$ ipython --no-banner

In [1]: import numpy as np

In [2]: from numpy import linalg as LA

In [3]: np.set_printoptions(suppress=True, linewidth=140)

In [4]: mat = np.array([[-1.98, -2.29, 0.7],
   ...:     [-2.28, 2.78, -1.82],
   ...:     [-3.53, 0.1, -4.93],
   ...:     [0.3, 3.75, 1.41],
   ...:     [1.86, 3.0, 10.02],
   ...:     [-1.9, -2.33, 3.15],
   ...:     [-2.9, 3.41, -3.77],
   ...:     [4.03, 3.36, 2.5],
   ...:     [-0.71, -0.62, 1.34],
   ...:     [4.77, 1.23, 2.3],
   ...:     [4.89, 2.98, -5.35],
   ...:     [-2.81, -8.2, -5.33],
   ...:     [2.13, 2.79, -4.97]])

In [5]: Xc = (mat - mat.mean(axis=0)) / mat.std(axis=0)

In [6]: print(np.round(Xc.std(axis=0), 2))
[1. 1. 1.]

In [7]: b = LA.lstsq(np.delete(Xc, 2, axis=1), Xc[:, 2])[0]

In [8]: print(np.abs(b).argmax())
0

In [9]: print(b.round(2))
[0.22 0.09]

In [10]: print(np.round(1 - np.var(Xc[:, 2] - np.delete(Xc, 2, axis=1) @ b), 2))
0.07

In [11]: d = LA.norm(mat[:, None] - mat[None], axis=-1)

In [12]: print(d[:5, :5].round(2))
[[ 0.    5.67  6.31  6.49 11.38]
 [ 5.67  0.    4.29  4.25 12.54]
 [ 6.31  4.29  0.    8.26 16.15]
 [ 6.49  4.25  8.26  0.    8.78]
 [11.38 12.54 16.15  8.78  0.  ]]

In [13]: print(d[6].round(6).argsort(kind="stable")[:4])
[ 6  1  2 12]

In [14]: print(d[6].round(2))
[ 7.3   2.14  3.56  6.1  14.59  9.05  0.    9.35  6.87 10.02  7.96 11.71  5.21]

In [15]: print(np.round(LA.norm(mat, axis=1), 2))
[ 3.11  4.03  6.06  4.02 10.62  4.35  5.85  5.81  1.64  5.44  7.84 10.18  6.08]

In [16]: lab = mat[:, 0] > np.median(mat[:, 0])

In [17]: r0 = mat[lab].mean(axis=0) - mat[~lab].mean(axis=0)

In [18]: print(np.argsort(-np.abs(r0).round(6), kind="stable"))
[0 1 2]

In [19]: print((((mat - mat.mean(axis=0)) @ r0 > 0) == lab).mean())
1.0

In [20]: Xc = mat - mat.mean(axis=0)

In [21]: Uu, sv, Vh = LA.svd(Xc, full_matrices=False)

In [22]: print(round(float((sv ** 2).sum() ** 2 / (sv ** 4).sum()), 2))
2.34

In [23]: print(np.searchsorted(np.cumsum(sv ** 2) / (sv ** 2).sum(), 0.9) + 1)
3

In [24]: print(sv.round(2))
[16.78 12.56  8.  ]

In [25]: rng = np.random.default_rng(72)

In [26]: lab = rng.permutation(3)

In [27]: Y = mat[:, lab] * rng.choice([-1, 1], 3)

In [28]: print(Y)
[[ 0.7   2.29  1.98]
 [-1.82 -2.78  2.28]
 [-4.93 -0.1   3.53]
 [ 1.41 -3.75 -0.3 ]
 [10.02 -3.   -1.86]
 [ 3.15  2.33  1.9 ]
 [-3.77 -3.41  2.9 ]
 [ 2.5  -3.36 -4.03]
 [ 1.34  0.62  0.71]
 [ 2.3  -1.23 -4.77]
 [-5.35 -2.98 -4.89]
 [-5.33  8.2   2.81]
 [-4.97 -2.79 -2.13]]

In [29]: Uu, _, Vh = LA.svd(mat.T @ Y)

In [30]: print(np.round(Uu @ Vh, 2) + 0)
[[ 0.  0. -1.]
 [ 0. -1.  0.]
 [ 1.  0.  0.]]

In [31]: print(np.round(LA.lstsq(mat, Y)[0], 2) + 0)
[[ 0.  0. -1.]
 [ 0. -1.  0.]
 [ 1.  0.  0.]]

In [32]: feats = np.diag(np.array([1, 0, 0]))

In [33]: print(feats)
[[1 0 0]
 [0 0 0]
 [0 0 0]]

In [34]: Uu, sv, Vh = LA.svd(feats)

In [35]: V = Vh[:(sv > 1e-8).sum()]

In [36]: x = feats[0] + 5 * feats[2] + rng.integers(2) * np.eye(3)[2]

In [37]: print(x)
[1. 0. 0.]

In [38]: print(np.allclose(V.T @ V @ x, x))
True

In [39]: print(V.T @ V)
[[1. 0. 0.]
 [0. 0. 0.]
 [0. 0. 0.]]

In [40]: r0 = np.array([0, 2, 0])

In [41]: print(np.cross(feats[0, :3], feats[2, :3]))
[0 0 0]

In [42]: print(np.convolve(feats[0], r0))
[0 2 0 0 0]

In [43]: print(np.polyval(r0, feats[0]))
[2 0 0]

In [44]: print(np.correlate(feats[0], feats[2], "full"))
[0 0 0 0 0]

In [45]: print(np.round(np.sort(LA.eigvals(feats).real), 2))
[0. 0. 1.]

In [46]: J = np.array([[1, 1, 0, 0], [-4, 4, 0, 0], [0, 0, 1, 1], [0, 0, -4, 4]])

In [47]: t = np.radians(45)

In [48]: r_ = np.eye(4)

In [49]: r_[3, 3] = r_[0, 0] = np.cos(t)

In [50]: r_[3, 0], r_[0, 3] = -np.sin(t), np.sin(t)

In [51]: print(r_.round(2))
[[ 0.71  0.    0.    0.71]
 [ 0.    1.    0.    0.  ]
 [ 0.    0.    1.    0.  ]
 [-0.71  0.    0.    0.71]]

In [52]: Y = J @ r_.T

In [53]: print(Y.round(2))
[[ 0.71  1.    0.   -0.71]
 [-2.83  4.    0.    2.83]
 [ 0.71  0.    1.    0.71]
 [ 2.83  0.   -4.    2.83]]

In [54]: print(np.round(LA.svd(J, compute_uv=False), 2), np.round(LA.svd(Y, compute_uv=False), 2))
[5.66 5.66 1.41 1.41] [5.66 5.66 1.41 1.41]

In [55]: print(np.diff(J, axis=0))
[[-5  3  0  0]
 [ 4 -4  1  1]
 [ 0  0 -5  3]]

In [56]: print((J != 0).astype(int))
[[1 1 0 0]
 [1 1 0 0]
 [0 0 1 1]
 [0 0 1 1]]

In [57]: print(np.round(np.sort(LA.eigvals(J).real), 2))
[2.5 2.5 2.5 2.5]

In [58]: print(np.flatnonzero(LA.matrix_power((J != 0) + (J.T != 0) + np.eye(4), 4)[1]))
[0 1]

In [59]: P = np.triu(np.array([[2, 2, 2, 3], [-1, -3, -3, 0], [2, 1, 3, 2], [2, -2, -2, -1]]), 1) + np.eye(4)

In [60]: Y = P @ J @ LA.inv(P)

In [61]: print(np.round(LA.det(Y), 2))
64.0

In [62]: print(Y)
[[  -7.   23.   73. -111.]
 [  -4.   12.   41.  -73.]
 [   0.    0.   -7.   23.]
 [   0.    0.   -4.   12.]]

In [63]: print(np.poly(Y))
[  1. -10.  41. -80.  64.]

In [64]: F = np.loadtxt("sample4.csv", delimiter=",")

In [65]: print(F)
[[ 0.14  1.59 -0.59]
 [ 0.34  0.66 -1.04]
 [ 0.85  0.58  0.3 ]
 [-0.33 -0.15 -0.07]
 [ 0.72  0.21  0.8 ]
 [-0.97 -1.48  1.29]]

In [66]: print(np.round(LA.det(J), 2))
64.0

In [67]: print(np.trace(J))
10

In [68]: print(np.round(np.abs(LA.eigvals(J)).max(), 2))
2.83

In [69]: print((J + J.T) / 2)
[[ 1.  -1.5  0.   0. ]
 [-1.5  4.   0.   0. ]
 [ 0.   0.   1.  -1.5]
 [ 0.   0.  -1.5  4. ]]

In [70]: print(np.allclose(J, J.T))
False

In [71]: print((J - J.T) / 2)
[[ 0.   2.5  0.   0. ]
 [-2.5  0.   0.   0. ]
 [ 0.   0.   0.   2.5]
 [ 0.   0.  -2.5  0. ]]

In [72]: print(LA.matrix_power(J, 2))
[[ -3   5   0   0]
 [-20  12   0   0]
 [  0   0  -3   5]
 [  0   0 -20  12]]

In [73]: print(J @ J)
[[ -3   5   0   0]
 [-20  12   0   0]
 [  0   0  -3   5]
 [  0   0 -20  12]]

In [74]: print(np.allclose(J @ J.T, J.T @ J))
False

In [75]: lab = rng.permutation(3)

In [76]: Y = F[:, lab] * rng.choice([-1, 1], 3)

In [77]: print(Y)
[[-0.59  1.59 -0.14]
 [-1.04  0.66 -0.34]
 [ 0.3   0.58 -0.85]
 [-0.07 -0.15  0.33]
 [ 0.8   0.21 -0.72]
 [ 1.29 -1.48  0.97]]

In [78]: Uu, _, Vh = LA.svd(F.T @ Y)

In [79]: print(np.round(Uu @ Vh, 2) + 0)
[[ 0.  0. -1.]
 [ 0.  1.  0.]
 [ 1.  0.  0.]]

In [80]: print(np.round(LA.lstsq(F, Y)[0], 2) + 0)
[[ 0.  0. -1.]
 [ 0.  1.  0.]
 [ 1.  0.  0.]]

In [81]: print(lab)
[2 1 0]

In [82]: Uu, sv, Vh = LA.svd(F, full_matrices=False)

In [83]: print(Uu.shape, sv.shape, Vh.shape)
(6, 3) (3,) (3, 3)

In [84]: print(np.round(sv / sv[0], 2))
[1.   0.5  0.25]

In [85]: print(np.round(Vh @ Vh.T, 2) + 0)
[[1. 0. 0.]
 [0. 1. 0.]
 [0. 0. 1.]]

In [86]: Y = F / LA.norm(F, axis=1, keepdims=True)

In [87]: G = Y @ Y.T

In [88]: print((G - 2 * np.eye(6)).round(6).argmax(axis=1))
[1 0 4 5 2 3]

In [89]: print(np.round(LA.norm(Y, axis=1), 2))
[1. 1. 1. 1. 1. 1.]

In [90]: print((np.abs(G) > 0.9).astype(int))
[[1 0 0 0 0 0]
 [0 1 0 0 0 1]
 [0 0 1 1 0 0]
 [0 0 1 1 0 0]
 [0 0 0 0 1 0]
 [0 1 0 0 0 1]]

In [91]: X = np.load("run14.npy")

In [92]: print(X)
[[ 2.  0.  2.  2.  3.  0.]
 [ 0.  1.  2.  5.  3.  5.]
 [ 1.  0.  1.  5.  2.  4.]
 [ 0.  0.  0. -6.  6.  5.]
 [ 0.  0.  0.  0. -6. -9.]
 [ 0.  0.  0.  6. -2.  4.]]

In [93]: print(np.round(LA.norm(X, 2) / LA.norm(X), 2))
0.78

In [94]: print([round(float(x), 2) for x in LA.svd(X, compute_uv=False)[:3]])
[15.55, 11.64, 4.71]

In [95]: print(LA.cond(X) > 100)
True

In [96]: data = np.load("out10.npy")

In [97]: print(data)
[[1.   0.5  0.25 0.12 0.06]
 [0.5  1.   0.5  0.25 0.12]
 [0.25 0.5  1.   0.5  0.25]
 [0.12 0.25 0.5  1.   0.5 ]
 [0.06 0.12 0.25 0.5  1.  ]]

In [98]: low = LA.cholesky(data)

In [99]: print(LA.eigvalsh(data).min() > 0)
True

In [100]: print(low.round(2))
[[1.   0.   0.   0.   0.  ]
 [0.5  0.87 0.   0.   0.  ]
 [0.25 0.43 0.87 0.   0.  ]
 [0.12 0.22 0.43 0.87 0.  ]
 [0.06 0.1  0.22 0.43 0.87]]

In [101]: print(np.round(low @ low.T, 2))
[[1.   0.5  0.25 0.12 0.06]
 [0.5  1.   0.5  0.25 0.12]
 [0.25 0.5  1.   0.5  0.25]
 [0.12 0.25 0.5  1.   0.5 ]
 [0.06 0.12 0.25 0.5  1.  ]]

In [102]: print(np.round(np.diag(low) ** 2, 2))
[1.   0.75 0.75 0.75 0.75]

In [103]: K = np.load("dump.npy")

In [104]: print(K)
[[ 1  2 -1]
 [-3  3 -3]
 [-6  6 -6]
 [-3  3 -3]
 [-6  6 -6]
 [-5  8 -7]]

In [105]: print(K[5] @ K[3])
60

In [106]: print(LA.norm(K, axis=1).argmax())
5

In [107]: print(np.round(LA.norm(K[5], 1), 2), np.round(LA.norm(K[5], np.inf), 2))
20.0 8.0

In [108]: print(np.round(LA.norm(K, axis=0), 2))
[10.77 12.57 11.83]

In [109]: Uu, sv, Vh = LA.svd(K)

In [110]: V = Vh[:(sv > 1e-8).sum()]

In [111]: x = K[2] + 3 * K[1] + rng.integers(2) * np.eye(3)[0]

In [112]: print(x)
[-15.  15. -15.]

In [113]: print(LA.matrix_rank(np.vstack([K, x])))
2

In [114]: print(np.round(np.diag(V.T @ V), 2))
[0.93 0.71 0.36]

In [115]: print(np.allclose(V.T @ V @ x, x))
True

In [116]: print(np.round(V.T @ V, 2))
[[ 0.93  0.14  0.21]
 [ 0.14  0.71 -0.43]
 [ 0.21 -0.43  0.36]]

In [117]: A = np.load("case13.npy")

In [118]: print(A)
[[ 2 -1]
 [ 1  1]
 [ 2 -2]
 [ 3  3]
 [ 4  1]]

In [119]: Y = A / LA.norm(A, axis=1, keepdims=True)

In [120]: G = Y @ Y.T

In [121]: print(np.round(np.degrees(np.arccos(np.clip(G[2, 4], -1, 1))), 2))
59.04

In [122]: print((G - 2 * np.eye(5)).round(6).argmax(axis=1))
[2 3 0 1 1]
